>>> import numpy as np
>>> from numpy import linalg as LA
>>> np.set_printoptions(precision=2, suppress=True, linewidth=160, sign=" ")
>>> W0 = np.load("m.npy")
>>> W0.round(2) + 0
array([[ 0.5 , -0.06, -0.5 ,  0.01],
       [-0.06,  0.99, -0.06,  0.  ],
       [-0.5 , -0.06,  0.5 ,  0.01],
       [ 0.01,  0.  ,  0.01,  1.  ]])
>>> # a projection of rank 3
>>> Uu, s, Vt = LA.svd(W0)
>>> np.argmax(s[:-1] / (s[1:] + 1e-6)) + 1
np.int64(3)
>>> s.round(2) + 0
array([ 1.,  1.,  1.,  0.])
>>> out = Uu[:, :3] @ np.diag(s[:3]) @ Vt[:3]
>>> LA.matrix_rank(W0, rtol=0.05)
np.int64(3)
>>> np.round(LA.norm(W0 - out, 2), 2), np.round(s[3], 2)
(np.float64(0.0), np.float64(0.0))
>>> ev, V = LA.eigh(W0)
>>> x = np.array([-1, -3, -2, 1])
>>> LA.eigvalsh(W0[1:, 1:])
array([ 0.5,  1. ,  1. ])
>>> round(float(x @ W0 @ x), 2)
9.43
>>> np.round(V * np.abs(ev) @ V.T, 2) + 0
array([[ 0.5 , -0.06, -0.5 ,  0.01],
       [-0.06,  0.99, -0.06,  0.  ],
       [-0.5 , -0.06,  0.5 ,  0.01],
       [ 0.01,  0.  ,  0.01,  1.  ]])
>>> F = np.array([[0.8, 0.8, -0.4], [0.2, 0.0, -2.6], [1.7, 0.2, 0.6]])
>>> rng = np.random.default_rng(64137)
>>> F[1] = F[0] + 0.3 * rng.normal(size=3)
>>> F
array([[ 0.8 ,  0.8 , -0.4 ],
       [ 0.52,  0.5 , -0.55],
       [ 1.7 ,  0.2 ,  0.6 ]])
>>> t3 = np.stack([F, 4 * F, F[::-1]])
>>> LA.det(t3)
array([ -0.37, -23.56,   0.37])
>>> LA.matrix_rank(t3)
array([ 3,  3,  3])
>>> LA.norm(t3, axis=(1, 2))
array([ 2.36,  9.43,  2.36])
>>> np.einsum("bij,cij->bc", t3, t3)
array([[  5.56,  22.22,   3.39],
       [ 22.22,  88.89,  13.54],
       [  3.39,  13.54,   5.56]])
>>> t3.shape
(3, 3, 3)
>>> LA.matrix_power(F, 2)
array([[ 0.38,  0.96, -1.  ],
       [-0.25,  0.56, -0.81],
       [ 2.48,  1.58, -0.43]])
>>> round(np.abs(LA.eigvals(F)).max(), 2)
np.float64(1.4)
>>> round(float(LA.det(F)), 2)
-0.37
>>> np.allclose(F @ F.T, F.T @ F)
False
>>> (F + F.T) / 2
array([[ 0.8 ,  0.66,  0.65],
       [ 0.66,  0.5 , -0.17],
       [ 0.65, -0.17,  0.6 ]])
>>> (F - F.T) / 2
array([[ 0.  ,  0.14, -1.05],
       [-0.14,  0.  , -0.37],
       [ 1.05,  0.37,  0.  ]])
>>> assert F == F.T
Traceback (most recent call last):
  File "<python-input-33>", line 1, in <module>
    assert F == F.T
           ^^^^^^^^
ValueError: The truth value of an array with more than one element is ambiguous. Use a.any() or a.all()
>>> np.sort(np.abs(LA.eigvals(F)))
array([ 0.19,  1.4 ,  1.4 ])
>>> Uu, s = LA.svd(F)
Traceback (most recent call last):
  File "<python-input-35>", line 1, in <module>
    Uu, s = LA.svd(F)
    ^^^^^
ValueError: too many values to unpack (expected 2)
>>> Uu, s, Vt = LA.svd(F, full_matrices=False)
>>> np.round(Vt @ Vt.T, 2) + 0
array([[ 1.,  0.,  0.],
       [ 0.,  1.,  0.],
       [ 0.,  0.,  1.]])
>>> round(float(np.sqrt((s ** 2).sum())), 2), np.round(LA.norm(F), 2)
(2.36, np.float64(2.36))
>>> s
array([ 2.07,  1.12,  0.16])
>>> np.cumsum(s ** 2) / np.sum(s ** 2)
array([ 0.77,  1.  ,  1.  ])
>>> s / s[0]
array([ 1.  ,  0.54,  0.08])
>>> np.allclose(Uu * s @ Vt, F)
True
>>> np.round(Uu.T @ F @ Vt.T, 2) + 0
array([[ 2.07,  0.  ,  0.  ],
       [ 0.  ,  1.12,  0.  ],
       [ 0.  ,  0.  ,  0.16]])
>>> np.round(Uu.T @ Uu, 2) + 0
array([[ 1.,  0.,  0.],
       [ 0.,  1.,  0.],
       [ 0.,  0.,  1.]])
>>> cov = F.T @ F
>>> LA.svd(F, compute_uv=False) ** 2
array([ 4.28,  1.25,  0.03])
>>> np.allclose(cov, cov.T)
True
>>> feats = np.load("data.npy")
>>> feats
array([[  2.64,  -9.09,   2.6 ,  10.34,   3.03,  13.7 ],
       [  6.57,   2.25,  11.34,  10.57,  -1.55,  10.44],
       [ -1.01, -13.7 ,  -4.34,   6.53,   5.12,  11.11],
       [  0.51, -12.21,  -1.54,   8.37,   4.41,  12.59],
       [  2.8 ,  14.67,   7.51,  -3.85,  -5.67,  -8.58],
       [ -4.84, -14.37, -10.83,  -0.03,   5.79,   4.41],
       [  0.7 ,  13.45,   3.79,  -6.93,  -5.  , -11.45],
       [  5.34,  13.94,  11.58,   1.21,  -5.69,  -3.03],
       [ -6.81,  -3.82, -12.04, -10.05,   2.14,  -9.41],
       [ -6.92,  -9.71, -13.37,  -6.65,   4.31,  -4.01],
       [  6.87,  10.11,  13.36,   6.31,  -4.45,   3.53],
       [  6.51,  11.74,  13.09,   4.67,  -5.01,   1.3 ],
       [  7.03,   6.36,  12.9 ,   8.9 ,  -3.1 ,   7.42],
       [  5.34,  -2.74,   8.33,  11.38,   0.42,  12.84],
       [  2.62,  -9.12,   2.57,  10.32,   3.05,  13.69],
       [  6.02,  -0.36,   9.91,  11.15,  -0.53,  11.87],
       [ -5.8 , -13.34, -12.23,  -2.41,   5.52,   1.58],
       [  6.56,   2.16,  11.29,  10.6 ,  -1.51,  10.5 ],
       [  3.14,  -8.16,   3.61,  10.68,   2.64,  13.77],
       [  5.19,  -3.23,   7.97,  11.39,   0.61,  13.  ],
       [  0.74,  13.49,   3.86,  -6.88,  -5.02, -11.41],
       [ -4.34,   5.54,  -6.11, -11.26,  -1.55, -13.57],
       [ -2.11,   9.98,  -1.56,  -9.93,  -3.42, -13.54],
       [ -2.98,   8.46,  -3.29, -10.58,  -2.77, -13.75],
       [  0.11, -12.66,  -2.29,   7.92,   4.62,  12.26],
       [  3.14,  -8.16,   3.61,  10.68,   2.64,  13.77],
       [ -3.76, -14.75,  -9.11,   2.16,   5.81,   6.83],
       [  5.91,  -0.79,   9.65,  11.22,  -0.36,  12.06],
       [ -1.16, -13.82,  -4.62,   6.32,   5.18,  10.93],
       [  4.59,  14.52,  10.44,  -0.52,  -5.81,  -5.03],
       [ -1.13, -13.8 ,  -4.56,   6.37,   5.17,  10.97],
       [ -5.21, -14.07, -11.39,  -0.89,   5.72,   3.4 ]])
>>> Uu, s, Vt = LA.svd(feats)
>>> np.argmax(s[:-1] / (s[1:] + 1e-6)) + 1
np.int64(2)
>>> s.round(2) + 0
array([ 86.37,  73.07,   0.  ,   0.  ,   0.  ,   0.  ])
>>> out = Uu[:, :2] @ np.diag(s[:2]) @ Vt[:2]
>>> round(float(LA.norm(feats - out, 2)), 2), round(s[2], 2)
(0.0, np.float64(0.0))
>>> LA.matrix_rank(out)
np.int64(2)
>>> rk = LA.matrix_rank(feats)
>>> rk
np.int64(2)
>>> N = LA.svd(feats)[2][rk:].T
>>> [int(LA.matrix_rank(feats[:i])) for i in range(1, len(feats) + 1)]
[1, 2, 2, 2, 2, 2, 2, 2, 2, 2, 2, 2, 2, 2, 2, 2, 2, 2, 2, 2, 2, 2, 2, 2, 2, 2, 2, 2, 2, 2, 2, 2]
>>> np.allclose(feats @ N, 0)
True
>>> Xc = feats - feats.mean(axis=1)
Traceback (most recent call last):
  File "<python-input-61>", line 1, in <module>
    Xc = feats - feats.mean(axis=1)
         ~~~~~~^~~~~~~~~~~~~~~~~~~~
ValueError: operands could not be broadcast together with shapes (32,6) (32,) 
>>> Xc = feats - feats.mean(axis=0)
>>> Uu, s, Vt = LA.svd(Xc, full_matrices=False)
>>> np.round(s ** 2 / (s ** 2).sum(), 2) + 0
array([ 0.57,  0.43,  0.  ,  0.  ,  0.  ,  0.  ])
>>> LA.matrix_rank(Xc)
np.int64(2)
>>> np.round((s ** 2).sum() ** 2 / (s ** 4).sum(), 2)
np.float64(1.96)
>>> mat, _ = LA.qr(np.array([[1.0, 0.5, 0.9], [0.0, 1.4, -0.4], [-1.1, -1.4, -0.9]]))
>>> mat
array([[-0.67,  0.28,  0.69],
       [-0.  , -0.93,  0.38],
       [ 0.74,  0.25,  0.62]])
>>> # columns are unit length and at right angles
>>> round(np.trace(mat), 2)
np.float64(-0.98)
>>> (mat - mat.T) / 2
array([[ 0.  ,  0.14, -0.03],
       [-0.14,  0.  ,  0.06],
       [ 0.03, -0.06,  0.  ]])
>>> np.sort(np.abs(LA.eigvals(mat)))
array([ 1.,  1.,  1.])
>>> np.allclose(mat @ mat.T, mat.T @ mat)
True
>>> np.allclose(mat, mat.T)
False
>>> basis = np.array([[0.6, 0.7, -1.5, 1.1], [0.5, 0.1, 0.6, 0.5], [-1.0, 0.7, 1.5, 1.0]])
>>> K = np.array([[3, -1, 2],
...     [-3, 3, -2],
...     [1, 3, -2],
...     [-1, 0, 2],
...     [2, 1, 2],
...     [-2, 1, -3],
...     [2, 1, 3],
...     [3, 1, 2],
...     [-3, -3, -3],
...     [3, -1, 3],
...     [-2, 2, 0],
...     [2, 1, 0],
...     [-2, 1, -1],
...     [0, -3, -3],
...     [2, -2, 1],
...     [-1, 1, 1]]) @ basis + 0.05 * rng.normal(size=(16, 4))
>>> K
array([[-0.68,  3.39, -2.09,  4.86],
       [ 1.77, -3.16,  3.21, -3.88],
       [ 4.16, -0.38, -2.7 ,  0.67],
       [-2.54,  0.66,  4.57,  0.94],
       [-0.28,  2.93,  0.68,  4.65],
       [ 2.27, -3.39, -0.91, -4.68],
       [-1.31,  3.55,  2.17,  5.73],
       [ 0.21,  3.67, -0.93,  5.77],
       [-0.32, -4.58, -1.76, -7.83],
       [-1.73,  4.11, -0.58,  5.82],
       [-0.14, -1.21,  4.13, -1.21],
       [ 1.68,  1.52, -2.43,  2.7 ],
       [ 0.35, -1.94,  2.14, -2.72],
       [ 1.51, -2.44, -6.35, -4.56],
       [-0.69,  1.94, -2.68,  2.19],
       [-1.1 ,  0.15,  3.67,  0.34]])
>>> Xc = (K - K.mean(axis=0)) / K.std(axis=0)
>>> Xc.std(axis=0)
array([ 1.,  1.,  1.,  1.])
>>> beta = LA.lstsq(np.delete(Xc, 3, axis=1), Xc[:, 3])[0]
>>> beta
array([ 0.16,  1.07,  0.13])
>>> np.abs(beta).argmax()
np.int64(1)
>>> arr = rng.normal(size=(10, 3))
>>> arr = 20 * arr / LA.norm(arr, axis=1, keepdims=True)
>>> arr
array([[ -2.83,  -6.49, -18.7 ],
       [ 14.23,  -2.31, -13.86],
       [-16.71,   7.68,   7.85],
       [ -9.95,  15.54,   7.72],
       [  4.07,  19.26,   3.56],
       [-16.32,  11.56,   0.16],
       [ -0.01, -10.63, -16.94],
       [-17.21,   9.79,   2.82],
       [ -6.29,   9.15, -16.63],
       [  7.26,  -9.66, -15.93]])
>>> Xc = arr - arr.mean(axis=0)
>>> V = LA.svd(Xc)[2][:1]
>>> out = Xc - Xc @ V.T @ V
>>> np.cov(Xc @ V.T, rowvar=False)
array( 274.25)
>>> (Xc @ V.T).std(axis=0)
array([ 15.71])
>>> np.diag(V.T @ V)
array([ 0.26,  0.33,  0.41])
>>> out = arr + rng.integers(-2, 3, (10, 1)) @ rng.integers(-2, 3, (1, 3))
>>> out
array([[ -3.83,  -4.49, -20.7 ],
       [ 16.23,  -6.31,  -9.86],
       [-18.71,  11.68,   3.85],
       [ -7.95,  11.54,  11.72],
       [  4.07,  19.26,   3.56],
       [-14.32,   7.56,   4.16],
       [ -1.01,  -8.63, -18.94],
       [-16.21,   7.79,   4.82],
       [ -6.29,   9.15, -16.63],
       [  5.26,  -5.66, -19.93]])
>>> LA.matrix_rank(out - arr, tol=1e-8)
np.int64(1)
>>> out - arr
array([[-1.,  2., -2.],
       [ 2., -4.,  4.],
       [-2.,  4., -4.],
       [ 2., -4.,  4.],
       [ 0.,  0.,  0.],
       [ 2., -4.,  4.],
       [-1.,  2., -2.],
       [ 1., -2.,  2.],
       [ 0.,  0.,  0.],
       [-2.,  4., -4.]])
>>> np.abs(out - arr).sum(axis=1)
array([  5.,  10.,  10.,  10.,   0.,  10.,   5.,   5.,   0.,  10.])
>>> P = arr @ LA.solve(arr.T @ arr, arr.T)
>>> np.trace(P)
np.float64(3.0)
>>> P @ arr[:, 0]
array([ -2.83,  14.23, -16.71,  -9.95,   4.07, -16.32,  -0.01, -17.21,  -6.29,   7.26])
>>> P
array([[ 0.29,  0.07,  0.01, -0.07, -0.15,  0.1 ,  0.26,  0.07,  0.24,  0.18],
       [ 0.07,  0.32, -0.23, -0.05,  0.24, -0.11,  0.05, -0.17,  0.18,  0.16],
       [ 0.01, -0.23,  0.23,  0.11, -0.11,  0.19, -0.01,  0.22,  0.01, -0.12],
       [-0.07, -0.05,  0.11,  0.2 ,  0.22,  0.16, -0.13,  0.14,  0.12, -0.12],
       [-0.15,  0.24, -0.11,  0.22,  0.58,  0.04, -0.22, -0.04,  0.21, -0.07],
       [ 0.1 , -0.11,  0.19,  0.16,  0.04,  0.25,  0.03,  0.24,  0.21, -0.05],
       [ 0.26,  0.05, -0.01, -0.13, -0.22,  0.03,  0.26,  0.03,  0.14,  0.18],
       [ 0.07, -0.17,  0.22,  0.14, -0.04,  0.24,  0.03,  0.24,  0.14, -0.08],
       [ 0.24,  0.18,  0.01,  0.12,  0.21,  0.21,  0.14,  0.14,  0.45,  0.12],
       [ 0.18,  0.16, -0.12, -0.12, -0.07, -0.05,  0.18, -0.08,  0.12,  0.18]])
>>> np.allclose(P @ P, P)
True
>>> np.round(LA.eigvalsh(P), 2) + 0
array([ 0.,  0.,  0.,  0.,  0.,  0.,  0.,  1.,  1.,  1.])
>>> out = feats / np.sqrt((feats ** 2).mean(axis=1, keepdims=True))
>>> LA.matrix_rank(out) == LA.matrix_rank(feats)
np.True_
>>> LA.norm(out, axis=1)
array([ 2.45,  2.45,  2.45,  2.45,  2.45,  2.45,  2.45,  2.45,  2.45,  2.45,  2.45,  2.45,  2.45,  2.45,  2.45,  2.45,  2.45,  2.45,  2.45,  2.45,  2.45,
        2.45,  2.45,  2.45,  2.45,  2.45,  2.45,  2.45,  2.45,  2.45,  2.45,  2.45])
>>> out[6]
array([ 0.09,  1.65,  0.46, -0.85, -0.61, -1.4 ])
>>> m1 = np.loadtxt("w.csv", delimiter=",")
>>> m1
array([[ 0.24, -0.24, -0.15, -0.15, -0.11, -0.24, -0.11],
       [-0.24,  0.24,  0.15,  0.15,  0.11,  0.24,  0.11],
       [-0.15,  0.15,  0.1 ,  0.1 ,  0.07,  0.15,  0.07],
       [-0.15,  0.15,  0.1 ,  0.1 ,  0.07,  0.15,  0.07],
       [-0.11,  0.11,  0.07,  0.07,  0.05,  0.11,  0.05],
       [-0.24,  0.24,  0.15,  0.15,  0.11,  0.24,  0.11],
       [-0.11,  0.11,  0.07,  0.07,  0.05,  0.11,  0.05]])
>>> # a projection of rank 1
>>> out = m1 / np.sqrt((m1 ** 2).mean(axis=1, keepdims=True))
>>> np.round(m1 - m1.mean(axis=1, keepdims=True), 2) + 0
array([[ 0.34, -0.13, -0.04, -0.04,  0.  , -0.13,  0.  ],
       [-0.34,  0.13,  0.04,  0.04,  0.  ,  0.13,  0.  ],
       [-0.22,  0.08,  0.03,  0.03,  0.  ,  0.08,  0.  ],
       [-0.22,  0.08,  0.03,  0.03,  0.  ,  0.08,  0.  ],
       [-0.16,  0.06,  0.02,  0.02,  0.  ,  0.06,  0.  ],
       [-0.34,  0.13,  0.04,  0.04,  0.  ,  0.13,  0.  ],
       [-0.16,  0.06,  0.02,  0.02,  0.  ,  0.06,  0.  ]])
>>> LA.matrix_rank(m1 - m1.mean(axis=1, keepdims=True))
np.int64(1)
>>> data = np.load("x.npy")
>>> data
array([[ 0.44,  0.06,  0.31,  0.  ,  0.19],
       [ 0.09,  0.31,  0.16,  0.16,  0.28],
       [ 0.3 ,  0.1 ,  0.1 ,  0.3 ,  0.2 ],
       [ 0.18,  0.18,  0.35,  0.06,  0.24],
       [ 0.35,  0.08,  0.12,  0.12,  0.35]])
>>> # rows sum to 1
>>> round(float(np.einsum("ii->", data)), 2)
1.25
>>> round(LA.det(2 * data), 2), round(float(LA.det(data)), 2)
(np.float64(-0.04), -0.0)
